$ python -q
>>> import numpy as np
>>> import numpy.linalg as la
>>> np.set_printoptions(precision=2, suppress=True, linewidth=120, legacy="1.25")
>>> K = np.loadtxt("data.csv", delimiter=",")
>>> print(K.round(2) + 0)
[[-0.33  0.    0.14 -0.63 -0.48 -0.45 -0.1 ]
 [ 0.53 -0.12 -0.13  0.26 -0.57 -0.08 -0.53]
 [-0.29  0.19 -0.55  0.13 -0.22 -0.18  0.24]
 [ 0.57  0.17  0.08 -0.36 -0.27  0.22  0.61]
 [-0.29  0.36 -0.3   0.19 -0.39  0.44  0.07]
 [ 0.    0.82  0.41  0.01  0.06  0.03 -0.3 ]
 [ 0.19  0.14 -0.58 -0.56  0.34  0.2  -0.38]
 [-0.29 -0.32  0.24 -0.2  -0.2   0.69 -0.19]]
>>> # keeps lengths
>>> x = np.array([2, 3, 2, 2, 0, 3, 2])
>>> print(K @ x)
[-3.23 -0.35 -0.91  3.01  1.74  2.78 -1.65  0.23]
>>> print((K * x).sum(axis=1))
[-3.23 -0.35 -0.91  3.01  1.74  2.78 -1.65  0.23]
>>> print((K @ x).argmax())
3
>>> print(np.sign((K @ x).round(6)))
[-1. -1. -1.  1.  1.  1. -1.  1.]
>>> print(np.einsum("ij,j->i", K, x))
[-3.23 -0.35 -0.91  3.01  1.74  2.78 -1.65  0.23]
>>> print(K @ (2 * x))
[-6.46 -0.7  -1.82  6.02  3.48  5.56 -3.31  0.47]
>>> P = K @ la.solve(K.T @ K, K.T)
>>> print(np.round(la.eigvalsh(P), 2) + 0)
[0. 1. 1. 1. 1. 1. 1. 1.]
>>> print(np.allclose(P @ P, P))
True
>>> print(np.trace(P))
7.0
>>> print(round(la.norm(K[6] - K[0]), 2))
1.41
>>> print(la.norm(K, axis=1).argmax())
6
>>> print(la.norm(K, axis=1))
[0.99 1.   0.76 1.   0.83 0.97 1.   0.91]
>>> print(np.round(la.norm(K, 1), 2), round(la.norm(K, np.inf), 2))
2.54 2.38
>>> q, R = la.qr(K)
>>> print(np.round(q.T @ q, 2) + 0)
[[1. 0. 0. 0. 0. 0. 0.]
 [0. 1. 0. 0. 0. 0. 0.]
 [0. 0. 1. 0. 0. 0. 0.]
 [0. 0. 0. 1. 0. 0. 0.]
 [0. 0. 0. 0. 1. 0. 0.]
 [0. 0. 0. 0. 0. 1. 0.]
 [0. 0. 0. 0. 0. 0. 1.]]
>>> print(np.abs(np.diag(R)))
[1. 1. 1. 1. 1. 1. 1.]
>>> print(np.trace(q @ q.T))
7.0
>>> print(R.round(2) + 0)
[[1. 0. 0. 0. 0. 0. 0.]
 [0. 1. 0. 0. 0. 0. 0.]
 [0. 0. 1. 0. 0. 0. 0.]
 [0. 0. 0. 1. 0. 0. 0.]
 [0. 0. 0. 0. 1. 0. 0.]
 [0. 0. 0. 0. 0. 1. 0.]
 [0. 0. 0. 0. 0. 0. 1.]]
>>> print(q.shape, R.shape)
(8, 7) (7, 7)
>>> print(q.round(2) + 0)
[[-0.33  0.    0.14 -0.63 -0.48 -0.45 -0.1 ]
 [ 0.53 -0.12 -0.13  0.26 -0.57 -0.08 -0.53]
 [-0.29  0.19 -0.55  0.13 -0.22 -0.18  0.24]
 [ 0.57  0.17  0.08 -0.36 -0.27  0.22  0.61]
 [-0.29  0.36 -0.3   0.19 -0.39  0.44  0.07]
 [ 0.    0.82  0.41  0.01  0.06  0.03 -0.3 ]
 [ 0.19  0.14 -0.58 -0.56  0.34  0.2  -0.38]
 [-0.29 -0.32  0.24 -0.2  -0.2   0.69 -0.19]]
>>> print(np.allclose(R.T @ R, K.T @ K))
True
>>> rng = np.random.default_rng(485)
>>> z = rng.permutation(7)
>>> A2 = K[:, z] * rng.choice([-1, 1], 7)
>>> print(A2.round(2) + 0)
[[ 0.14 -0.45  0.48 -0.1   0.    0.33  0.63]
 [-0.13 -0.08  0.57 -0.53 -0.12 -0.53 -0.26]
 [-0.55 -0.18  0.22  0.24  0.19  0.29 -0.13]
 [ 0.08  0.22  0.27  0.61  0.17 -0.57  0.36]
 [-0.3   0.44  0.39  0.07  0.36  0.29 -0.19]
 [ 0.41  0.03 -0.06 -0.3   0.82  0.   -0.01]
 [-0.58  0.2  -0.34 -0.38  0.14 -0.19  0.56]
 [ 0.24  0.69  0.2  -0.19 -0.32  0.29  0.2 ]]
>>> left, _, VT = la.svd(K.T @ A2)
>>> print(z)
[2 5 4 6 1 0 3]
>>> print(np.round(la.lstsq(K, A2)[0], 2) + 0)
[[ 0.  0.  0.  0.  0. -1.  0.]
 [ 0.  0.  0.  0.  1.  0.  0.]
 [ 1.  0.  0.  0.  0.  0.  0.]
 [ 0.  0.  0.  0.  0.  0. -1.]
 [ 0.  0. -1.  0.  0.  0.  0.]
 [ 0.  1.  0.  0.  0.  0.  0.]
 [ 0.  0.  0.  1.  0.  0.  0.]]
>>> data = np.loadtxt("x.csv", delimiter=",")
>>> print(data)
[[ 5.  6.  7.]
 [ 8.  9. 10.]
 [11. 12. 13.]
 [14. 15. 16.]
 [17. 18. 19.]
 [20. 21. 22.]
 [23. 24. 25.]]
>>> # rank 2
>>> A2 = data + rng.integers(-2, 3, (7, 2)) @ rng.integers(-2, 3, (2, 3))
>>> print(A2)
[[ 9.  6.  7.]
 [12.  9. 10.]
 [ 9. 12. 13.]
 [18. 15. 16.]
 [19. 18. 19.]
 [22. 21. 22.]
 [25. 24. 25.]]
>>> print(la.svd(A2 - data, compute_uv=False))
[8. 0. 0.]
>>> print(np.abs(A2 - data).sum(axis=1))
[4. 4. 2. 4. 2. 2. 2.]
>>> print(A2 - data)
[[ 4.  0.  0.]
 [ 4.  0.  0.]
 [-2.  0.  0.]
 [ 4.  0.  0.]
 [ 2.  0.  0.]
 [ 2.  0.  0.]
 [ 2.  0.  0.]]
>>> print(np.argsort(-la.norm(data, axis=0).round(6), kind="stable")[:3])
[2 1 0]
>>> print(la.cond(data) > 100)
True
>>> print(np.round(la.norm(data, 2) / la.norm(data), 2))
1.0
>>> print([round(float(x), 2) for x in la.svd(data, compute_uv=False)[:3]])
[74.12, 1.39, 0.0]
>>> F = np.array([[0.05, 2.0, 3.0, 5.0],
...     [-5.0, 1.05, -2.0, -2.0],
...     [-1.0, -3.0, -4.95, -5.0],
...     [0.0, 2.0, 3.0, 5.05]])
>>> print(F)
[[ 0.05  2.    3.    5.  ]
 [-5.    1.05 -2.   -2.  ]
 [-1.   -3.   -4.95 -5.  ]
 [ 0.    2.    3.    5.05]]
>>> z = rng.permutation(4)
>>> print(z)
[2 3 1 0]
>>> A2 = F[z][:, z]
>>> print(np.round(la.det(A2), 2), round(float(la.det(F[z])), 2))
-1.0 1.0
>>> print(np.sort(np.abs(la.eigvals(A2))))
[0.05 2.26 2.97 2.97]
>>> print(np.allclose(A2, F))
False
>>> print(round(np.trace(A2), 2))
1.2
